% python3 -q
>>> import numpy as np
>>> from numpy import linalg as LA
>>> np.set_printoptions(precision=2, suppress=True, linewidth=160)
>>> def rd(a):
...     return np.round(a, 2) + 0
... 
>>> W0 = np.array([[-3, -1, 3, 2, -2],
...     [-1, -3, 1, -2, -1],
...     [-1, 2, 0, 0, 2],
...     [-3, -3, -3, 0, 3],
...     [3, -1, -3, -3, 2],
...     [-2, -3, 3, 3, -1]])
>>> W0[0] = W0[4]
>>> print(W0)
[[ 3 -1 -3 -3  2]
 [-1 -3  1 -2 -1]
 [-1  2  0  0  2]
 [-3 -3 -3  0  3]
 [ 3 -1 -3 -3  2]
 [-2 -3  3  3 -1]]
>>> A2 = W0 / np.sqrt((W0 ** 2).mean(axis=1, keepdims=True))
>>> print(rd(W0 - W0.mean(axis=1, keepdims=True)))
[[ 3.4 -0.6 -2.6 -2.6  2.4]
 [ 0.2 -1.8  2.2 -0.8  0.2]
 [-1.6  1.4 -0.6 -0.6  1.4]
 [-1.8 -1.8 -1.8  1.2  4.2]
 [ 3.4 -0.6 -2.6 -2.6  2.4]
 [-2.  -3.   3.   3.  -1. ]]
>>> rd(LA.norm(A2, axis=1))
array([2.24, 2.24, 2.24, 2.24, 2.24, 2.24])
>>> LA.matrix_rank(A2) == LA.matrix_rank(W0)
np.True_
>>> LA.matrix_rank(W0 - W0.mean(axis=1, keepdims=True))
np.int64(4)
>>> x = np.array([7, 9, 3, 1, 4])
>>> rhs = W0 @ x
>>> rhs
array([  8, -37,  19, -45,   8, -33])
>>> print(rd(LA.pinv(W0) @ W0))
[[1. 0. 0. 0. 0.]
 [0. 1. 0. 0. 0.]
 [0. 0. 1. 0. 0.]
 [0. 0. 0. 1. 0.]
 [0. 0. 0. 0. 1.]]
>>> rd(LA.lstsq(W0, rhs)[0])
array([7., 9., 3., 1., 4.])
>>> rng = np.random.default_rng(5221)
>>> rhs = rhs + 0.1 * rng.normal(size=6)
>>> print(rd(rhs))
[  7.89 -36.87  19.01 -44.88   8.19 -33.02]
>>> beta, *_ = LA.lstsq(W0, rhs)
>>> rd(LA.norm(rhs - W0 @ beta))
np.float64(0.21)
>>> print(beta.round())
[7. 9. 3. 1. 4.]
>>> idx = rng.permutation(5)
>>> A2 = W0[:, idx] * rng.choice([-1, 1], 5)
>>> A2
array([[-1,  2,  3,  3, -3],
       [-3, -1, -1,  2,  1],
       [ 2,  2,  0,  0,  1],
       [-3,  3,  3,  0,  3],
       [-1,  2,  3,  3, -3],
       [-3, -1, -3, -3,  2]])
>>> U, _, vt = LA.svd(W0.T @ A2)
>>> rd(U @ vt)
array([[ 0.,  0.,  0.,  0., -1.],
       [ 1.,  0.,  0.,  0.,  0.],
       [ 0.,  0., -1.,  0.,  0.],
       [ 0.,  0.,  0., -1.,  0.],
       [ 0.,  1.,  0.,  0.,  0.]])
>>> print(rd(LA.lstsq(W0, A2)[0]))
[[ 0.  0.  0.  0. -1.]
 [ 1.  0.  0.  0.  0.]
 [ 0.  0. -1.  0.  0.]
 [ 0.  0.  0. -1.  0.]
 [ 0.  1.  0.  0.  0.]]
>>> F = np.load("m.npy")
>>> F
array([[ -1.61,   5.46,   9.63,  -1.01,   0.53,  -2.77,  -6.33,   0.98,  -6.14,   2.33,  -0.48,   1.31,  -3.44,   0.  ,   6.97],
       [ -0.21,   3.62,   3.8 ,  -1.83,  -2.9 ,   2.14,  -0.46,  -1.75,   1.51,  -0.51,   3.27,   1.6 ,  -1.94,  -0.58,  -0.59],
       [  0.41,   4.38,   4.52,  -3.29,  -4.46,   5.16,   2.16,  -2.87,   4.63,  -0.27,   6.06,   1.96,  -1.09,  -0.51,  -5.21],
       [ -0.04,   2.02,   2.83,  -0.61,  -1.04,   0.65,  -1.24,  -0.55,  -0.21,   0.37,   1.59,   0.62,  -0.68,  -0.37,   0.81],
       [ -0.5 ,   2.35,   3.99,  -0.11,  -0.49,  -0.6 ,  -2.13,   0.45,  -2.23,   0.59,  -0.28,   1.12,  -1.38,   0.12,   2.67],
       [  0.51,  -2.03,  -4.14,   0.76,   0.41,   1.1 ,   2.62,   0.21,   1.67,  -1.22,   0.13,  -0.47,   1.44,   0.11,  -2.66],
       [  1.48,  -5.22,  -8.32,   1.56,   0.42,   1.92,   4.63,  -0.01,   3.91,  -2.11,  -0.27,  -1.7 ,   3.09,  -0.14,  -4.59],
       [ -0.4 ,   3.39,   4.44,  -1.85,  -2.37,   2.24,  -0.12,  -1.97,   1.26,  -0.54,   2.84,   1.46,  -1.24,  -0.54,  -1.27],
       [  0.82,  -2.7 ,  -4.15,   0.78,   0.11,   1.37,   2.08,  -0.07,   2.09,  -0.81,  -0.13,  -1.19,   1.91,  -0.1 ,  -2.17],
       [ -0.95,   2.61,   4.05,  -0.15,  -0.43,  -1.34,  -2.16,  -0.68,  -2.05,   0.88,  -0.21,   0.49,  -2.33,   0.4 ,   1.94],
       [  0.99,  -1.8 ,  -3.79,  -0.73,  -2.52,   4.52,   4.57,  -1.4 ,   5.35,  -2.01,   2.42,  -0.11,   1.96,  -0.45,  -5.66],
       [  0.5 ,  -4.32,  -6.64,   1.76,   1.9 ,   0.29,   3.47,   0.33,   2.12,  -1.31,  -1.78,  -1.48,   2.48,  -0.04,  -3.45],
       [ -0.09,  -0.1 ,   0.17,  -0.14,  -0.3 ,  -0.31,   0.09,  -0.26,   0.31,  -0.14,  -0.43,  -0.06,   0.58,  -0.01,  -0.08],
       [  2.4 ,  -7.57, -12.33,   1.63,   0.01,   3.18,   6.66,  -0.39,   5.97,  -2.53,  -0.66,  -2.56,   4.81,  -0.77,  -6.96],
       [  0.18,  -1.01,  -2.78,  -0.21,  -1.15,   3.11,   3.21,  -0.98,   3.32,  -1.42,   1.88,   0.57,   1.59,  -0.65,  -4.16],
       [  1.16,  -1.7 ,  -3.73,  -0.45,  -1.92,   4.46,   4.82,  -1.75,   5.17,  -1.44,   3.15,  -0.17,   1.98,  -0.71,  -5.88],
       [ -0.96,   2.72,   4.46,  -1.41,  -0.29,  -0.92,  -2.06,   0.29,  -1.47,   1.2 ,  -0.18,   0.59,  -1.76,  -0.01,   2.26],
       [ -1.55,   7.41,  12.  ,  -1.72,   0.22,  -3.11,  -6.69,   0.51,  -5.76,   2.76,   0.3 ,   1.86,  -4.94,   0.52,   7.33],
       [  1.43,  -6.76, -11.04,   1.98,   0.47,   1.73,   5.19,   0.12,   4.26,  -2.11,  -1.6 ,  -2.62,   4.01,   0.01,  -5.7 ],
       [  0.73,  -2.13,  -2.98,   0.76,   0.67,  -0.44,   0.55,   0.12,  -0.21,   0.01,  -1.28,  -0.59,   0.65,   0.37,  -0.37]])
>>> q, R = LA.qr(F)
>>> rd(abs(R[0, 0])), rd(LA.norm(F[:, 0]))
(np.float64(4.64), np.float64(4.64))
>>> rd(np.trace(q @ q.T))
np.float64(15.0)
>>> q.shape, R.shape
((20, 15), (15, 15))
>>> print(rd(np.abs(np.diag(R))))
[4.64 8.6  2.55 1.62 1.93 2.19 1.42 1.22 0.91 1.   1.09 0.88 0.93 0.68 0.73]
>>> q, evecs = LA.qr(F[:, :10])[0], LA.qr(F[:, 10:])[0]
>>> sig = LA.svd(q.T @ evecs, compute_uv=False)
>>> print((sig > 0.9).sum())
2
>>> rd(sig)
array([1.  , 1.  , 0.85, 0.68, 0.51])
>>> A2 = np.c_[F[:, :1] @ np.array([[0]]), np.array([0, -2, 1, 1, 2, -1, 1, 0, 2, 2, -2, 0, -1, -1, -2, 2, 0, 1, 1, 2])]
>>> A2
array([[ 0.,  0.],
       [ 0., -2.],
       [ 0.,  1.],
       [ 0.,  1.],
       [ 0.,  2.],
       [ 0., -1.],
       [ 0.,  1.],
       [ 0.,  0.],
       [ 0.,  2.],
       [ 0.,  2.],
       [ 0., -2.],
       [ 0.,  0.],
       [ 0., -1.],
       [ 0., -1.],
       [ 0., -2.],
       [ 0.,  2.],
       [ 0.,  0.],
       [ 0.,  1.],
       [ 0.,  1.],
       [ 0.,  2.]])
>>> rd(LA.norm(LA.qr(F)[0].T @ A2, axis=0) ** 2 / ((A2 ** 2).sum(axis=0) + 1e-12))
array([0.  , 0.76])
>>> LA.matrix_rank(A2)
np.int64(1)
>>> print(rd(LA.norm(A2 - F @ LA.lstsq(F, A2)[0], axis=0)))
[0.  3.1]
>>> print([round(float(x), 2) for x in LA.svd(A2, compute_uv=False)[:3]])
[6.32, 0.0]
>>> np.argsort(-LA.norm(A2, axis=0).round(6), kind="stable")[:3]
array([1, 0])
>>> J = np.loadtxt("run2.csv", delimiter=",")
>>> J
array([[ 0.,  1.,  0.,  0.,  1.,  0., -1.,  0.,  1.,  0.,  1., -1.,  0.,  1.],
       [ 4.,  5.,  4.,  4.,  5.,  4.,  3.,  4.,  5.,  4.,  5.,  3.,  4.,  5.],
       [-1.,  0., -1., -1.,  0., -1., -2., -1.,  0., -1.,  0., -2., -1.,  0.],
       [-3., -2., -3., -3., -2., -3., -4., -3., -2., -3., -2., -4., -3., -2.],
       [10., 11., 10., 10., 11., 10.,  9., 10., 11., 10., 11.,  9., 10., 11.],
       [ 4.,  5.,  4.,  4.,  5.,  4.,  3.,  4.,  5.,  4.,  5.,  3.,  4.,  5.],
       [ 4.,  5.,  4.,  4.,  5.,  4.,  3.,  4.,  5.,  4.,  5.,  3.,  4.,  5.],
       [ 2.,  3.,  2.,  2.,  3.,  2.,  1.,  2.,  3.,  2.,  3.,  1.,  2.,  3.],
       [-3., -2., -3., -3., -2., -3., -4., -3., -2., -3., -2., -4., -3., -2.],
       [-8., -7., -8., -8., -7., -8., -9., -8., -7., -8., -7., -9., -8., -7.],
       [ 5.,  6.,  5.,  5.,  6.,  5.,  4.,  5.,  6.,  5.,  6.,  4.,  5.,  6.],
       [-8., -7., -8., -8., -7., -8., -9., -8., -7., -8., -7., -9., -8., -7.],
       [-7., -6., -7., -7., -6., -7., -8., -7., -6., -7., -6., -8., -7., -6.],
       [-3., -2., -3., -3., -2., -3., -4., -3., -2., -3., -2., -4., -3., -2.],
       [-5., -4., -5., -5., -4., -5., -6., -5., -4., -5., -4., -6., -5., -4.]])
>>> # columns 0 and 2 are equal
>>> [round(float(x), 2) for x in LA.svd(J, compute_uv=False)[:3]]
[75.19, 9.74, 0.0]
>>> np.argsort(-LA.norm(J, axis=0).round(6), kind="stable")[:3]
array([ 6, 11,  0])
>>> m1 = np.load("case0.npy")
>>> m1
array([[-3,  4, -4, -5,  1,  5, -5, -3, -4,  1,  2,  0],
       [ 1,  3, -5, -2,  1, -3, -1, -1,  0, -4, -8,  4],
       [-3,  5, -1, -1, -3, -2, -2,  3,  1,  5, 10, -1],
       [-4,  3,  2,  3,  0,  1, -2, -5,  3, -4, -8, -2],
       [ 3,  5,  1,  2, -1,  4, -4, -3, -3, -2, -4,  2],
       [ 0,  5, -4, -2,  5, -3, -4, -4,  1, -4, -8,  0],
       [ 5,  5,  5,  1, -1,  2,  5,  3, -5,  2,  4,  5]])
>>> print(m1.ravel(order="F"))
[-3  1 -3 -4  3  0  5  4  3  5  3  5  5  5 -4 -5 -1  2  1 -4  5 -5 -2 -1  3  2 -2  1  1  1 -3  0 -1  5 -1  5 -3 -2  1  4 -3  2 -5 -1 -2 -2 -4 -4  5 -3 -1  3 -5
 -3 -4  3 -4  0  1  3 -3  1 -5  1 -4  5 -4 -2 -4  2  2 -8 10 -8 -4 -8  4  0  4 -1 -2  2  0  5]
>>> m1.reshape(2, -1)
array([[-3,  4, -4, -5,  1,  5, -5, -3, -4,  1,  2,  0,  1,  3, -5, -2,  1, -3, -1, -1,  0, -4, -8,  4, -3,  5, -1, -1, -3, -2, -2,  3,  1,  5, 10, -1, -4,
         3,  2,  3,  0,  1],
       [-2, -5,  3, -4, -8, -2,  3,  5,  1,  2, -1,  4, -4, -3, -3, -2, -4,  2,  0,  5, -4, -2,  5, -3, -4, -4,  1, -4, -8,  0,  5,  5,  5,  1, -1,  2,  5,
         3, -5,  2,  4,  5]])
>>> print(m1.reshape(-1, 2))
[[-3  4]
 [-4 -5]
 [ 1  5]
 [-5 -3]
 [-4  1]
 [ 2  0]
 [ 1  3]
 [-5 -2]
 [ 1 -3]
 [-1 -1]
 [ 0 -4]
 [-8  4]
 [-3  5]
 [-1 -1]
 [-3 -2]
 [-2  3]
 [ 1  5]
 [10 -1]
 [-4  3]
 [ 2  3]
 [ 0  1]
 [-2 -5]
 [ 3 -4]
 [-8 -2]
 [ 3  5]
 [ 1  2]
 [-1  4]
 [-4 -3]
 [-3 -2]
 [-4  2]
 [ 0  5]
 [-4 -2]
 [ 5 -3]
 [-4 -4]
 [ 1 -4]
 [-8  0]
 [ 5  5]
 [ 5  1]
 [-1  2]
 [ 5  3]
 [-5  2]
 [ 4  5]]
>>> T = m1.reshape(7, 2, -1)
>>> print(np.swapaxes(T, 1, 2)[0])
[[-3 -5]
 [ 4 -3]
 [-4 -4]
 [-5  1]
 [ 1  2]
 [ 5  0]]
>>> print(T.transpose(1, 0, 2))
[[[-3  4 -4 -5  1  5]
  [ 1  3 -5 -2  1 -3]
  [-3  5 -1 -1 -3 -2]
  [-4  3  2  3  0  1]
  [ 3  5  1  2 -1  4]
  [ 0  5 -4 -2  5 -3]
  [ 5  5  5  1 -1  2]]

 [[-5 -3 -4  1  2  0]
  [-1 -1  0 -4 -8  4]
  [-2  3  1  5 10 -1]
  [-2 -5  3 -4 -8 -2]
  [-4 -3 -3 -2 -4  2]
  [-4 -4  1 -4 -8  0]
  [ 5  3 -5  2  4  5]]]
>>> np.einsum("ihd,jhd->hij", T, T).shape
(2, 7, 7)
>>> T.sum(axis=1)
array([[-8,  1, -8, -4,  3,  5],
       [ 0,  2, -5, -6, -7,  1],
       [-5,  8,  0,  4,  7, -3],
       [-6, -2,  5, -1, -8, -1],
       [-1,  2, -2,  0, -5,  6],
       [-4,  1, -3, -6, -3, -3],
       [10,  8,  0,  3,  3,  7]])
>>> u, r1 = m1[0], m1[6]
>>> u @ r1
np.int64(-15)
>>> p = (u @ r1) / (u @ u) * u
>>> (r1 - p) @ u
np.float64(0.0)
>>> rd(r1 - p)
array([ 4.69,  5.41,  4.59,  0.49, -0.9 ,  2.51,  4.49,  2.69, -5.41,  2.1 ,  4.2 ,  5.  ])
>>> rd(p)
array([ 0.31, -0.41,  0.41,  0.51, -0.1 , -0.51,  0.51,  0.31,  0.41, -0.1 , -0.2 ,  0.  ])
>>> rd(LA.norm(u + r1) ** 2 + LA.norm(u - r1) ** 2)
np.float64(664.0)
>>> arr = np.loadtxt("w.csv", delimiter=",")
>>> arr
array([[428., 232., 280., 302., 352., 228., 242., 340., 391., 318., 339., 324., 393., 250., 232.],
       [232., 347., 243., 230., 331., 252., 260., 226., 335., 234., 229., 357., 354., 218., 265.],
       [280., 243., 418., 330., 378., 299., 260., 390., 343., 293., 335., 323., 388., 285., 352.],
       [302., 230., 330., 402., 427., 294., 256., 371., 380., 309., 346., 306., 390., 313., 271.],
       [352., 331., 378., 427., 621., 381., 342., 465., 407., 350., 383., 403., 439., 374., 349.],
       [228., 252., 299., 294., 381., 381., 273., 322., 327., 253., 268., 344., 327., 266., 334.],
       [242., 260., 260., 256., 342., 273., 350., 289., 317., 276., 247., 287., 376., 270., 288.],
       [340., 226., 390., 371., 465., 322., 289., 510., 377., 355., 364., 361., 443., 381., 326.],
       [391., 335., 343., 380., 407., 327., 317., 377., 516., 359., 371., 420., 482., 296., 321.],
       [318., 234., 293., 309., 350., 253., 276., 355., 359., 392., 290., 313., 415., 290., 298.],
       [339., 229., 335., 346., 383., 268., 247., 364., 371., 290., 451., 333., 382., 340., 295.],
       [324., 357., 323., 306., 403., 344., 287., 361., 420., 313., 333., 462., 430., 297., 339.],
       [393., 354., 388., 390., 439., 327., 376., 443., 482., 415., 382., 430., 571., 408., 362.],
       [250., 218., 285., 313., 374., 266., 270., 381., 296., 290., 340., 297., 408., 417., 261.],
       [232., 265., 352., 271., 349., 334., 288., 326., 321., 298., 295., 339., 362., 261., 400.]])
>>> vals, evecs = LA.eigh(arr)
>>> x = np.array([0, 3, 1, 3, 1, 0, 3, 1, 1, 2, 3, 2, 0, 0, 1])
>>> np.abs(arr).sum(axis=1).max(), rd(np.abs(vals).max())
(np.float64(6160.0), np.float64(5079.5))
>>> print((np.sign(evecs[:, -1].round(6)) == np.sign(evecs[0, -1].round(6))).astype(int))
[1 1 1 1 1 1 1 1 1 1 1 1 1 1 1]
